% python3 -q
>>> import numpy as np
>>> import numpy.linalg as la
>>> np.set_printoptions(precision=1, suppress=True, linewidth=200)
>>> tidy = lambda a: np.round(a, 1) + 0
>>> rng = np.random.default_rng(41921)
>>> labels = rng.integers(0, 3, 3)
>>> F = np.triu((labels[:, None] == labels) & (rng.random((3, 3)) < 0.8), 1).astype(int)
>>> F += F.T
>>> F
array([[0, 0, 0],
       [0, 0, 1],
       [0, 1, 0]])
>>> t3 = np.stack([F, 2 * F, F[::-1]])
>>> la.matrix_rank(t3)
array([2, 2, 2])
>>> t3.sum(axis=0)
array([[0, 1, 0],
       [0, 0, 4],
       [0, 3, 0]])
>>> (t3 @ F.T).shape
(3, 3, 3)
>>> tidy(la.norm(t3, axis=(1, 2)))
array([1.4, 2.8, 1.4])
>>> rk = la.matrix_rank(F)
>>> rk
np.int64(2)
>>> null = la.svd(F)[2][rk:].T
>>> [int(la.matrix_rank(F[:i])) for i in range(1, len(F) + 1)]
[0, 1, 2]
>>> np.allclose(F @ null, 0)
True
>>> la.matrix_rank(F.T @ F), la.matrix_rank(F @ F.T)
(np.int64(2), np.int64(2))
>>> null[:, 0] / null[np.abs(null[:, 0]).round(6).argmax(), 0]
array([1., 0., 0.])
>>> ev, vecs = la.eigh(F)
>>> vec = np.array([1, 5, 3])
>>> vec @ F @ vec
np.int64(30)
>>> np.abs(F).sum(axis=1).max(), np.abs(ev).max()
(np.int64(1), np.float64(1.0))
>>> ev, vecs = la.eigvalsh(F)
Traceback (most recent call last):
  File "<python-input-25>", line 1, in <module>
    ev, vecs = la.eigvalsh(F)
    ^^^^^^^^
ValueError: too many values to unpack (expected 2)
>>> ev, vecs = la.eigh(F)
>>> tidy(la.eigvalsh(F @ F))
array([0., 1., 1.])
>>> tidy(vecs.T @ F @ vecs)
array([[-1.,  0.,  0.],
       [ 0.,  0.,  0.],
       [ 0.,  0.,  1.]])
>>> tidy(vecs.T @ vecs)
array([[1., 0., 0.],
       [0., 1., 0.],
       [0., 0., 1.]])
>>> ev
array([-1.,  0.,  1.])
>>> (ev > 1e-8).sum(), (ev < -1e-8).sum()
(np.int64(1), np.int64(1))
